In [1]: import numpy as np

In [2]: np.set_printoptions(precision=3, suppress=True, linewidth=100)

In [3]: mat = np.array([[0, 0, -1, -3],
   ...:     [0, 0, 0, 0],
   ...:     [0, 1, 0, 0],
   ...:     [0, 0, 0, 0],
   ...:     [0, 0, 0, 2]])

In [4]: print(mat)
[[ 0  0 -1 -3]
 [ 0  0  0  0]
 [ 0  1  0  0]
 [ 0  0  0  0]
 [ 0  0  0  2]]

In [5]: # column 3 is much longer than the rest

In [6]: T = np.stack([mat, 3 * mat, mat[::-1]])

In [7]: T.sum(axis=0)
Out[7]: 
array([[  0,   0,  -4, -10],
       [  0,   0,   0,   0],
       [  0,   5,   0,   0],
       [  0,   0,   0,   0],
       [  0,   0,  -1,   5]])

In [8]: T.shape
Out[8]: (3, 5, 4)

In [9]: print(np.linalg.matrix_rank(T.reshape(3, -1)))
2

In [10]: (T @ mat.T).shape
Out[10]: (3, 5, 5)

In [11]: np.linalg.matrix_rank(T)
Out[11]: array([3, 3, 3])

In [12]: r = np.linalg.matrix_rank(mat)

In [13]: r
Out[13]: np.int64(3)

In [14]: null = np.linalg.svd(mat)[2][r:].T

In [15]: np.linalg.matrix_rank(mat.T @ mat), np.linalg.matrix_rank(mat @ mat.T)
Out[15]: (np.int64(3), np.int64(3))

In [16]: [int(np.linalg.matrix_rank(mat[:, :j + 1])) for j in range(4)]
Out[16]: [0, 1, 2, 3]

In [17]: np.allclose(mat @ null, 0)
Out[17]: True

In [18]: [int(np.linalg.matrix_rank(mat[:i])) for i in range(1, len(mat) + 1)]
Out[18]: [1, 1, 2, 2, 3]

In [19]: null[:, 0] / null[np.abs(null[:, 0]).round(6).argmax(), 0]
Out[19]: array([ 1., -0., -0., -0.])

In [20]: null.shape
Out[20]: (4, 1)

In [21]: left, sv, Vh = np.linalg.svd(mat)

In [22]: V = Vh[:(sv > 1e-8).sum()]

In [23]: rng = np.random.default_rng(7888)

In [24]: x = mat[0] + 4 * mat[2] + rng.integers(2) * np.eye(4)[1]

In [25]: x
Out[25]: array([ 0.,  5., -1., -3.])

In [26]: round(float(np.linalg.norm(x - V.T @ V @ x)), 3)
Out[26]: 0.0

In [27]: np.diag(V.T @ V)
Out[27]: array([0., 1., 1., 1.])

In [28]: print(np.argsort(-np.linalg.norm(mat, axis=0).round(6), kind="stable")[:3])
[3 1 2]

In [29]: np.linalg.cond(mat) > 100
Out[29]: np.True_

In [30]: feats = np.load("a.npy")

In [31]: feats
Out[31]: 
array([[ 5.473, -0.388, -2.098,  0.017],
       [-0.388,  5.843,  1.887, -1.397],
       [-2.098,  1.887,  6.312,  0.961],
       [ 0.017, -1.397,  0.961,  8.372]])

In [32]: gram = feats.T @ feats

In [33]: np.allclose(gram, gram.T)
Out[33]: True

In [34]: gram
Out[34]: 
array([[ 34.506,  -8.373, -25.441,  -1.239],
       [ -8.373,  39.804,  22.408, -18.052],
       [-25.441,  22.408,  48.727,  11.44 ],
       [ -1.239, -18.052,  11.44 ,  72.966]])

In [35]: np.linalg.eigvalsh(gram)[::-1]
Out[35]: array([81.007, 80.998, 24.998,  9.   ])

In [36]: np.linalg.matrix_rank(gram)
Out[36]: np.int64(4)

In [37]: np.linalg.svd(feats, compute_uv=False) ** 2
Out[37]: array([81.007, 80.998, 24.998,  9.   ])

In [38]: Lm = np.linalg.cholesky(feats)

In [39]: print(feats / np.sqrt(np.outer(np.diag(feats), np.diag(feats))))
[[ 1.    -0.069 -0.357  0.003]
 [-0.069  1.     0.311 -0.2  ]
 [-0.357  0.311  1.     0.132]
 [ 0.003 -0.2    0.132  1.   ]]

In [40]: evals, V = np.linalg.eig(feats)

In [41]: np.sort(np.linalg.eigvals(feats.T))
Out[41]: array([3., 5., 9., 9.])

In [42]: np.round(feats @ V[:, 0] - evals[0] * V[:, 0], 3) + 0
Out[42]: array([0., 0., 0., 0.])

In [43]: print(np.sort(np.linalg.eigvals(feats @ feats)))
[ 9.    24.998 80.998 81.007]

In [44]: u = np.array([-3, 1, 3, -2])

In [45]: A2 = feats + np.outer(u, np.eye(4)[1])

In [46]: print(np.linalg.matrix_rank(A2 - feats))
1

In [47]: feats.reshape(-1, 2)
Out[47]: 
array([[ 5.473, -0.388],
       [-2.098,  0.017],
       [-0.388,  5.843],
       [ 1.887, -1.397],
       [-2.098,  1.887],
       [ 6.312,  0.961],
       [ 0.017, -1.397],
       [ 0.961,  8.372]])

In [48]: T = feats.reshape(4, 2, -1)

In [49]: T[:, 0]
Out[49]: 
array([[ 5.473, -0.388],
       [-0.388,  5.843],
       [-2.098,  1.887],
       [ 0.017, -1.397]])

In [50]: print(T.sum(axis=1))
[[ 3.375 -0.371]
 [ 1.499  4.446]
 [ 4.214  2.848]
 [ 0.978  6.975]]

In [51]: K = np.load("run6.npy")

In [52]: K
Out[52]: 
array([[ 1., -3.,  0.,  0.,  0.,  0.,  0.,  0.],
       [-3., -1., -3.,  0.,  0.,  0.,  0.,  0.],
       [ 0., -3., -2., -3.,  0.,  0.,  0.,  0.],
       [ 0.,  0., -3.,  2., -3.,  0.,  0.,  0.],
       [ 0.,  0.,  0., -3., -1., -3.,  0.,  0.],
       [ 0.,  0.,  0.,  0., -3., -3., -3.,  0.],
       [ 0.,  0.,  0.,  0.,  0., -3.,  1., -3.],
       [ 0.,  0.,  0.,  0.,  0.,  0., -3., -3.]])

In [53]: u = np.array([-1, 0])

In [54]: print(np.cross(K[5, :3], K[0, :3]))
[ 0.  0. -0.]

In [55]: np.array([np.convolve(row, u, "same") for row in K])
Out[55]: 
array([[-1.,  3.,  0.,  0.,  0.,  0.,  0.,  0.],
       [ 3.,  1.,  3.,  0.,  0.,  0.,  0.,  0.],
       [ 0.,  3.,  2.,  3.,  0.,  0.,  0.,  0.],
       [ 0.,  0.,  3., -2.,  3.,  0.,  0.,  0.],
       [ 0.,  0.,  0.,  3.,  1.,  3.,  0.,  0.],
       [ 0.,  0.,  0.,  0.,  3.,  3.,  3.,  0.],
       [ 0.,  0.,  0.,  0.,  0.,  3., -1.,  3.],
       [ 0.,  0.,  0.,  0.,  0.,  0.,  3.,  3.]])

In [56]: np.convolve(K[5], u)
Out[56]: array([0., 0., 0., 0., 3., 3., 3., 0., 0.])

In [57]: x = np.array([-3, 2, 3, 0, 3, 3, 1, 1])

In [58]: K * x
Out[58]: 
array([[-3., -6.,  0.,  0.,  0.,  0.,  0.,  0.],
       [ 9., -2., -9.,  0.,  0.,  0.,  0.,  0.],
       [-0., -6., -6., -0.,  0.,  0.,  0.,  0.],
       [-0.,  0., -9.,  0., -9.,  0.,  0.,  0.],
       [-0.,  0.,  0., -0., -3., -9.,  0.,  0.],
       [-0.,  0.,  0.,  0., -9., -9., -3.,  0.],
       [-0.,  0.,  0.,  0.,  0., -9.,  1., -3.],
       [-0.,  0.,  0.,  0.,  0.,  0., -3., -3.]])

In [59]: K @ (2 * x)
Out[59]: array([-18.,  -4., -24., -36., -24., -42., -22., -12.])

In [60]: K @ np.eye(8)[5]
Out[60]: array([ 0.,  0.,  0.,  0., -3., -3., -3.,  0.])

In [61]: np.einsum("ij,j->i", K, x)
Out[61]: array([ -9.,  -2., -12., -18., -12., -21., -11.,  -6.])

In [62]: round(np.abs(np.linalg.eigvals(K)).max(), 3)
Out[62]: np.float64(6.798)

In [63]: np.allclose(K, K.T)
Out[63]: True

In [64]: K @ K
Out[64]: 
array([[10.,  0.,  9.,  0.,  0.,  0.,  0.,  0.],
       [ 0., 19.,  9.,  9.,  0.,  0.,  0.,  0.],
       [ 9.,  9., 22.,  0.,  9.,  0.,  0.,  0.],
       [ 0.,  9.,  0., 22., -3.,  9.,  0.,  0.],
       [ 0.,  0.,  9., -3., 19., 12.,  9.,  0.],
       [ 0.,  0.,  0.,  9., 12., 27.,  6.,  9.],
       [ 0.,  0.,  0.,  0.,  9.,  6., 19.,  6.],
       [ 0.,  0.,  0.,  0.,  0.,  9.,  6., 18.]])

In [65]: print(np.linalg.cond(K) > 100)
True

In [66]: np.abs(np.linalg.svd(K)[2][-1])
Out[66]: array([0.42 , 0.148, 0.466, 0.154, 0.572, 0.334, 0.244, 0.249])

In [67]: np.linalg.matrix_rank(K, rtol=0.1)
Out[67]: np.int64(7)

In [68]: q, r_ = np.linalg.qr(K)

In [69]: print(np.trace(q @ q.T))
8.0

In [70]: np.round(q.T @ q, 3) + 0
Out[70]: 
array([[1., 0., 0., 0., 0., 0., 0., 0.],
       [0., 1., 0., 0., 0., 0., 0., 0.],
       [0., 0., 1., 0., 0., 0., 0., 0.],
       [0., 0., 0., 1., 0., 0., 0., 0.],
       [0., 0., 0., 0., 1., 0., 0., 0.],
       [0., 0., 0., 0., 0., 1., 0., 0.],
       [0., 0., 0., 0., 0., 0., 1., 0.],
       [0., 0., 0., 0., 0., 0., 0., 1.]])

In [71]: np.round(q @ r_, 3) + 0
Out[71]: 
array([[ 1., -3.,  0.,  0.,  0.,  0.,  0.,  0.],
       [-3., -1., -3.,  0.,  0.,  0.,  0.,  0.],
       [ 0., -3., -2., -3.,  0.,  0.,  0.,  0.],
       [ 0.,  0., -3.,  2., -3.,  0.,  0.,  0.],
       [ 0.,  0.,  0., -3., -1., -3.,  0.,  0.],
       [ 0.,  0.,  0.,  0., -3., -3., -3.,  0.],
       [ 0.,  0.,  0.,  0.,  0., -3.,  1., -3.],
       [ 0.,  0.,  0.,  0.,  0.,  0., -3., -3.]])

In [72]: np.round(abs(r_[0, 0]), 3), round(np.linalg.norm(K[:, 0]), 3)
Out[72]: (np.float64(3.162), np.float64(3.162))

In [73]: sv = 20 * 0.2 ** np.arange(5)

In [74]: M = rng.normal(size=(26, 5)) * rng.permutation(sv)

In [75]: M.round(3) + 0
Out[75]: 
array([[  0.085,   2.885,  37.973,   0.659,   0.066],
       [  0.103,  -1.233,  30.35 ,  -0.646,   0.006],
       [ -0.111,   1.281,  46.772,   0.014,  -0.021],
       [ -0.086,   1.18 ,  10.657,  -0.933,   0.016],
       [  0.181,   1.252,  -8.548,  -0.283,   0.032],
       [  0.039,   1.482,  -3.282,   0.753,   0.014],
       [  0.054,  -0.206, -11.019,  -0.289,   0.   ],
       [  0.062,   1.331,  -8.928,   1.514,   0.082],
       [ -0.032,  -2.376, -24.451,  -0.435,  -0.008],
       [  0.142,  -4.293,  15.381,   0.949,  -0.006],
       [ -0.121,  -1.167, -37.231,   0.559,  -0.055],
       [  0.401,  -4.967,  -0.611,  -1.129,   0.006],
       [ -0.11 ,   3.838, -15.326,  -0.948,  -0.01 ],
       [ -0.017,   5.235,  18.56 ,  -1.082,   0.013],
       [  0.195,   5.232,  19.484,   0.108,   0.037],
       [ -0.225,   0.29 ,   5.348,  -0.751,  -0.002],
       [ -0.195,  -0.114,  -8.139,   1.114,   0.02 ],
       [  0.241,   5.702,  16.937,  -0.69 ,   0.007],
       [  0.221,   0.271,  44.165,   0.565,  -0.007],
       [  0.126,   1.568, -11.177,  -0.033,   0.055],
       [  0.102,   0.047,  -5.351,  -0.593,  -0.007],
       [  0.186,  -1.821, -43.025,   1.307,   0.034],
       [  0.204,   5.12 ,  26.474,  -0.42 ,   0.002],
       [ -0.098,  -0.029,   0.911,  -0.22 ,   0.024],
       [  0.039,  -6.625, -10.721,  -0.687,  -0.024],
       [  0.377,   1.826,   9.184,  -1.33 ,  -0.021]])

In [76]: # column 2 is much longer than the rest

In [77]: gram = M.T @ M

In [78]: print(np.linalg.matrix_rank(gram))
5

In [79]: np.linalg.svd(M, compute_uv=False) ** 2
Out[79]: array([13404.132,   213.551,    16.042,     0.727,     0.016])

In [80]: A2 = np.array([[1, 2, 1], [2, 3, 0], [1, 3, 0], [3, 3, 3], [3, 2, 3]])

In [81]: np.vstack([M, A2.T]).shape
Out[81]: (29, 5)

In [82]: np.einsum("ij->j", M)
Out[82]: array([ 1.765, 15.708, 94.385, -2.926,  0.252])

In [83]: np.linalg.matrix_rank(M @ A2)
Out[83]: np.int64(3)

In [84]: Xs = M - M.mean(axis=0)

In [85]: V = np.linalg.svd(Xs)[2][:1]

In [86]: A2 = Xs - Xs @ V.T @ V

In [87]: np.linalg.norm(A2, axis=1).round(6).argmax()
Out[87]: np.int64(24)

In [88]: (Xs @ V.T).std(axis=0)
Out[88]: array([22.409])

In [89]: A2.std(axis=0)
Out[89]: array([0.157, 2.831, 0.141, 0.782, 0.029])

In [90]: A2 = np.c_[M[:, :3] @ np.array([[1, 5, 5], [2, 1, 4], [0, 1, 2]]), np.array([-3, 8, 6, 6, 9, -4, 7, 6, -3, 1, 7, 8, 8, -9, 0, -3, -2, -6, -1, 7, -1, 9, -6, -5, -7, -7])]

In [91]: A2
Out[91]: 
array([[  5.855,  41.286,  87.914,  -3.   ],
       [ -2.363,  29.631,  56.282,   8.   ],
       [  2.451,  47.498,  98.113,   6.   ],
       [  2.274,  11.409,  25.606,   6.   ],
       [  2.685,  -6.391, -11.184,   9.   ],
       [  3.003,  -1.604,  -0.44 ,  -4.   ],
       [ -0.358, -10.954, -22.591,   7.   ],
       [  2.725,  -7.284, -12.219,   6.   ],
       [ -4.784, -26.987, -58.567,  -3.   ],
       [ -8.445,  11.798,  14.298,   1.   ],
       [ -2.455, -39.001, -79.733,   7.   ],
       [ -9.533,  -3.573, -19.084,   8.   ],
       [  7.565, -12.038, -15.851,   8.   ],
       [ 10.453,  23.71 ,  57.973,  -9.   ],
       [ 10.66 ,  25.693,  60.875,   0.   ],
       [  0.355,   4.513,  10.732,  -3.   ],
       [ -0.422,  -9.226, -17.706,  -2.   ],
       [ 11.644,  23.843,  57.885,  -6.   ],
       [  0.762,  45.538,  90.515,  -1.   ],
       [  3.263,  -8.978, -15.451,   7.   ],
       [  0.195,  -4.795, -10.007,  -1.   ],
       [ -3.456, -43.915, -92.404,   9.   ],
       [ 10.444,  32.613,  74.447,  -6.   ],
       [ -0.155,   0.392,   1.217,  -5.   ],
       [-13.21 , -17.151, -47.746,  -7.   ],
       [  4.029,  12.894,  27.556,  -7.   ]])

In [92]: print(np.linalg.norm(np.linalg.qr(M)[0].T @ A2, axis=0) ** 2 / ((A2 ** 2).sum(axis=0) + 1e-12))
[1.    1.    1.    0.148]

In [93]: np.linalg.matrix_rank(A2)
Out[93]: np.int64(4)

In [94]: np.linalg.matrix_rank(np.c_[M, A2])
Out[94]: np.int64(6)
